$ python -q
>>> import numpy as np
>>> np.set_printoptions(suppress=True, linewidth=200)
>>> tidy = lambda a: np.round(a, 1) + 0
>>> B = np.array([[3, 2, 0, 3, 2],
...     [-1, -1, 2, -1, -3],
...     [-1, -2, 0, -1, 2],
...     [-1, 3, 1, -3, -1],
...     [2, -3, 3, 1, -2]])
>>> arr = B + B.T
>>> arr
array([[ 6,  1, -1,  2,  4],
       [ 1, -2,  0,  2, -6],
       [-1,  0,  0,  0,  5],
       [ 2,  2,  0, -6,  0],
       [ 4, -6,  5,  0, -4]])
>>> # equal to its transpose
>>> rng = np.random.default_rng(88557)
>>> lab = rng.permutation(5)
>>> B = arr[:, lab] * rng.choice([-1, 1], 5)
>>> B
array([[ 6,  1, -1, -2, -4],
       [ 1,  0,  2, -2,  6],
       [-1,  0,  0,  0, -5],
       [ 2,  0, -2,  6,  0],
       [ 4, -5,  6,  0,  4]])
>>> U, _, Vh = np.linalg.svd(arr.T @ B)
>>> lab
array([0, 2, 1, 3, 4])
>>> tidy(np.linalg.lstsq(arr, B)[0])
array([[ 1.,  0.,  0.,  0.,  0.],
       [ 0.,  0., -1.,  0.,  0.],
       [ 0., -1.,  0.,  0.,  0.],
       [ 0.,  0.,  0., -1.,  0.],
       [ 0.,  0.,  0.,  0., -1.]])
>>> O, R = np.linalg.qr(B)
>>> O.shape, R.shape
((5, 5), (5, 5))
>>> np.allclose(R.T @ R, B.T @ B)
True
>>> tidy(np.trace(O @ O.T))
np.float64(5.0)
>>> vals, V = np.linalg.eigh(arr)
>>> vec = np.array([1, -5, 5, 0, 5])
>>> np.abs(arr).sum(axis=1).max(), tidy(np.abs(vals).max())
(np.int64(19), np.float64(11.5))
>>> tidy(V * np.abs(vals) @ V.T)
array([[ 7.5, -1. ,  1. ,  0.1,  0. ],
       [-1. ,  5. , -3.3, -1.4,  2.5],
       [ 1. , -3.3,  3.5, -0.7, -1.2],
       [ 0.1, -1.4, -0.7,  6.5, -0.1],
       [ 0. ,  2.5, -1.2, -0.1,  9.2]])
>>> tidy(vec @ arr @ vec / (vec @ vec)), tidy(vals[0]), tidy(vals[-1])
(np.float64(5.6), np.float64(-11.5), np.float64(7.9))
>>> tidy(V * np.maximum(vals, 0) @ V.T)
array([[ 6.7,  0. ,  0. ,  1. ,  2. ],
       [ 0. ,  1.5, -1.6,  0.3, -1.7],
       [ 0. , -1.6,  1.8, -0.3,  1.9],
       [ 1. ,  0.3, -0.3,  0.2,  0. ],
       [ 2. , -1.7,  1.9,  0. ,  2.6]])
>>> (np.sign(V[:, -1].round(6)) == np.sign(V[0, -1].round(6))).astype(int)
array([1, 0, 1, 1, 1])
>>> K = np.array([[-1, -1, 0, 0, -1, 2],
...     [2, 0, -1, 1, 1, 1],
...     [-1, 1, -1, 0, 1, 0],
...     [2, 2, -1, 0, -1, 2],
...     [1, 2, 0, -1, 0, -1],
...     [-1, -2, 2, -2, -1, 1],
...     [1, 1, -1, 1, -1, 1],
...     [-2, 0, -2, -1, 2, -1],
...     [2, 0, 2, 2, -2, 1]])
>>> vec = np.array([7, 7, 8, 9, 4, 9])
>>> y = K @ vec
>>> tidy(np.linalg.lstsq(K, y)[0])
array([7., 7., 8., 9., 4., 9.])
>>> try:
...     np.linalg.solve(K, y)
... except np.linalg.LinAlgError as e:
...     print("failed:", e)
... 
failed: Last 2 dimensions of the array must be square
>>> y
array([  0,  28,  -4,  34,   3, -18,  20, -40,  49])
>>> y = y + 0.3 * rng.normal(size=9)
>>> tidy(y)
array([  0. ,  27.6,  -3.9,  34.5,   2.7, -17.9,  20.2, -40.4,  49.2])
>>> coef, *_ = np.linalg.lstsq(K, y)
>>> coef.round()
array([7., 7., 8., 9., 4., 9.])
>>> vec = np.array([7, 9, 9, 1, 8, 9])
>>> K * vec
array([[ -7,  -9,   0,   0,  -8,  18],
       [ 14,   0,  -9,   1,   8,   9],
       [ -7,   9,  -9,   0,   8,   0],
       [ 14,  18,  -9,   0,  -8,  18],
       [  7,  18,   0,  -1,   0,  -9],
       [ -7, -18,  18,  -2,  -8,   9],
       [  7,   9,  -9,   1,  -8,   9],
       [-14,   0, -18,  -1,  16,  -9],
       [ 14,   0,  18,   2, -16,   9]])
>>> np.linalg.norm(K @ vec) <= np.linalg.norm(K, 2) * np.linalg.norm(vec) + 1e-9
np.True_
>>> (K @ vec).argmax()
np.int64(3)
>>> np.sign((K @ vec).round(6))
array([-1,  1,  1,  1,  1, -1,  1, -1,  1])
>>> K @ np.ones(6)
array([-1.,  4.,  0.,  4.,  1., -3.,  2., -4.,  5.])
>>> K @ vec
array([ -6,  23,   1,  33,  15,  -8,   9, -26,  27])
>>> f, r1 = K[8], K[0]
>>> f @ f
np.int64(17)
>>> f @ r1
np.int64(2)
>>> pr = (f @ r1) / (f @ f) * f
>>> np.linalg.matrix_rank(np.outer(f, r1))
np.int64(1)
>>> tidy(pr)
array([ 0.2,  0. ,  0.2,  0.2, -0.2,  0.1])
>>> np.outer(f, r1)
array([[-2, -2,  0,  0, -2,  4],
       [ 0,  0,  0,  0,  0,  0],
       [-2, -2,  0,  0, -2,  4],
       [-2, -2,  0,  0, -2,  4],
       [ 2,  2,  0,  0,  2, -4],
       [-1, -1,  0,  0, -1,  2]])
